% python3 -q
>>> import numpy as np
>>> np.set_printoptions(precision=3, suppress=True, linewidth=100)
>>> data = np.load("test19.npy")
>>> data
array([[  4, -15,   0, -11,  -6,  -6,  -3,  -9,   3,  -5, -11,  -2,   2],
       [ -9,  24,  -2,  26,  26,  18,  16,  21,  13,  12,  15,  17,   8],
       [ -9,  18,   4,  34,  12,  28,   0,   7, -11,  -2,   9,   3,  -6],
       [ -1,  -9,   4,  11,  -2,  14,  -7, -10,  -8, -11, -10,  -3,  -4],
       [  1,  -6,  -6,  -8,  18,  -6,  18,   9,  33,  10,  -5,  19,  20],
       [  0, -15,   6,  11,  -8,  16, -13, -17, -15, -17, -15,  -8,  -8],
       [ -2, -42,   9,  31,   9,  45,  -9, -30,   3, -32, -44,   7,   5]])
>>> # looks like rank 3
>>> np.linalg.matrix_rank(data, rtol=0.1)
np.int64(3)
>>> np.linalg.cond(data) > 100
np.True_
>>> x = np.array([-1, -2, 2, -1, 2, 2, 1, 1, 2, 0, -2, 0, -2])
>>> np.linalg.norm(data @ x) <= np.linalg.norm(data, 2) * np.linalg.norm(x) + 1e-9
np.True_
>>> data @ np.ones(13)
array([-59., 185.,  87., -36.,  97., -83., -50.])
>>> data @ x
array([ 25,  36,   6,  35,  94,  33, 226])
>>> np.einsum("ij,j->i", data, x)
array([ 25,  36,   6,  35,  94,  33, 226])
>>> (data @ x).argmax()
np.int64(6)
>>> np.sign((data @ x).round(6))
array([1, 1, 1, 1, 1, 1, 1])
>>> gram = data.T @ data
>>> np.allclose(gram, gram.T)
True
>>> np.round(np.linalg.eigvalsh(gram)[::-1], 3) + 0
array([11758.978,  6484.425,  3895.597,     0.   ,     0.   ,     0.   ,     0.   ,     0.   ,
           0.   ,     0.   ,     0.   ,     0.   ,     0.   ])
>>> (data @ data.T).shape
(7, 7)
>>> np.trace(gram), (data ** 2).sum()
(np.int64(22139), np.int64(22139))
>>> np.diag(gram)
array([ 184, 3231,  189, 3220, 1329, 3657,  888, 1941, 1686, 1707, 2713,  785,  609])
>>> np.linalg.matrix_rank(gram)
np.int64(3)
>>> def softmax(z):
...     e = np.exp(z - z.max(axis=-1, keepdims=True))
...     return e / e.sum(axis=-1, keepdims=True)
... 
>>> np.round(softmax(data[6]), 3) + 0
array([0., 0., 0., 0., 0., 1., 0., 0., 0., 0., 0., 0., 0.])
>>> S = data @ data.T / np.sqrt(13)
>>> softmax(S).round(6).argmax(axis=1)
array([6, 1, 2, 6, 4, 6, 6])
>>> np.round(softmax(S + np.triu(np.full(S.shape, -np.inf), 1)), 3) + 0
array([[1., 0., 0., 0., 0., 0., 0.],
       [0., 1., 0., 0., 0., 0., 0.],
       [0., 0., 1., 0., 0., 0., 0.],
       [0., 0., 0., 1., 0., 0., 0.],
       [0., 0., 0., 0., 1., 0., 0.],
       [0., 0., 0., 0., 0., 1., 0.],
       [0., 0., 0., 0., 0., 0., 1.]])
>>> softmax(S)[6] @ data
array([ -2., -42.,   9.,  31.,   9.,  45.,  -9., -30.,   3., -32., -44.,   7.,   5.])
>>> U, sv, Vt = np.linalg.svd(data)
>>> evecs = Vt[:(sv > 1e-8).sum()]
>>> rng = np.random.default_rng(116)
>>> x = data[1] + -2 * data[5] + rng.integers(2) * np.eye(13)[2]
>>> x
array([ -9.,  54., -14.,   4.,  42., -14.,  42.,  55.,  43.,  46.,  45.,  33.,  24.])
>>> np.round(np.linalg.norm(x - evecs.T @ evecs @ x), 3)
np.float64(0.0)
>>> np.allclose(evecs.T @ evecs @ x, x)
True
>>> np.linalg.matrix_rank(np.vstack([data, x]))
np.int64(3)
>>> E = np.load("dump.npy")
>>> E
array([[ 0, -3, -3, -3,  0,  1, -2, -1,  1, -2],
       [ 7,  4,  4,  4,  7,  8,  5,  6,  8,  5],
       [ 3,  0,  0,  0,  3,  4,  1,  2,  4,  1],
       [-3, -6, -6, -6, -3, -2, -5, -4, -2, -5],
       [-3, -6, -6, -6, -3, -2, -5, -4, -2, -5],
       [-3, -6, -6, -6, -3, -2, -5, -4, -2, -5],
       [ 4,  1,  1,  1,  4,  5,  2,  3,  5,  2],
       [-4, -7, -7, -7, -4, -3, -6, -5, -3, -6],
       [-2, -5, -5, -5, -2, -1, -4, -3, -1, -4],
       [ 6,  3,  3,  3,  6,  7,  4,  5,  7,  4]])
>>> U, sv, Vt = np.linalg.svd(E)
>>> sv.round(3) + 0
array([40.031, 15.084,  0.   ,  0.   ,  0.   ,  0.   ,  0.   ,  0.   ,  0.   ,  0.   ])
>>> np.argmax(sv[:-1] / (sv[1:] + 1e-6)) + 1
np.int64(2)
>>> M2 = U[:, :2] @ np.diag(sv[:2]) @ Vt[:2]
>>> round(np.linalg.norm(E - M2) / np.linalg.norm(E), 3)
np.float64(0.0)
>>> M2.round(3) + 0
array([[ 0., -3., -3., -3.,  0.,  1., -2., -1.,  1., -2.],
       [ 7.,  4.,  4.,  4.,  7.,  8.,  5.,  6.,  8.,  5.],
       [ 3.,  0.,  0.,  0.,  3.,  4.,  1.,  2.,  4.,  1.],
       [-3., -6., -6., -6., -3., -2., -5., -4., -2., -5.],
       [-3., -6., -6., -6., -3., -2., -5., -4., -2., -5.],
       [-3., -6., -6., -6., -3., -2., -5., -4., -2., -5.],
       [ 4.,  1.,  1.,  1.,  4.,  5.,  2.,  3.,  5.,  2.],
       [-4., -7., -7., -7., -4., -3., -6., -5., -3., -6.],
       [-2., -5., -5., -5., -2., -1., -4., -3., -1., -4.],
       [ 6.,  3.,  3.,  3.,  6.,  7.,  4.,  5.,  7.,  4.]])
>>> np.linalg.matrix_rank(E, rtol=0.05)
np.int64(2)
>>> r0 = np.array([-1, 1])
>>> np.polyval(r0, E[1])
array([-6, -3, -3, -3, -6, -7, -4, -5, -7, -4])
>>> np.convolve(E[1], r0)
array([-7,  3,  0,  0, -3, -1,  3, -1, -2,  3,  5])
>>> np.correlate(E[1], E[6], "full")
array([ 14,  43,  49,  54,  89, 119, 122, 122, 143, 186, 149, 116, 110, 104,  71,  39,  37,  37,
        20])
>>> np.array([np.convolve(row, r0, "same") for row in E])
array([[ 0,  3,  0,  0, -3, -1,  3, -1, -2,  3],
       [-7,  3,  0,  0, -3, -1,  3, -1, -2,  3],
       [-3,  3,  0,  0, -3, -1,  3, -1, -2,  3],
       [ 3,  3,  0,  0, -3, -1,  3, -1, -2,  3],
       [ 3,  3,  0,  0, -3, -1,  3, -1, -2,  3],
       [ 3,  3,  0,  0, -3, -1,  3, -1, -2,  3],
       [-4,  3,  0,  0, -3, -1,  3, -1, -2,  3],
       [ 4,  3,  0,  0, -3, -1,  3, -1, -2,  3],
       [ 2,  3,  0,  0, -3, -1,  3, -1, -2,  3],
       [-6,  3,  0,  0, -3, -1,  3, -1, -2,  3]])
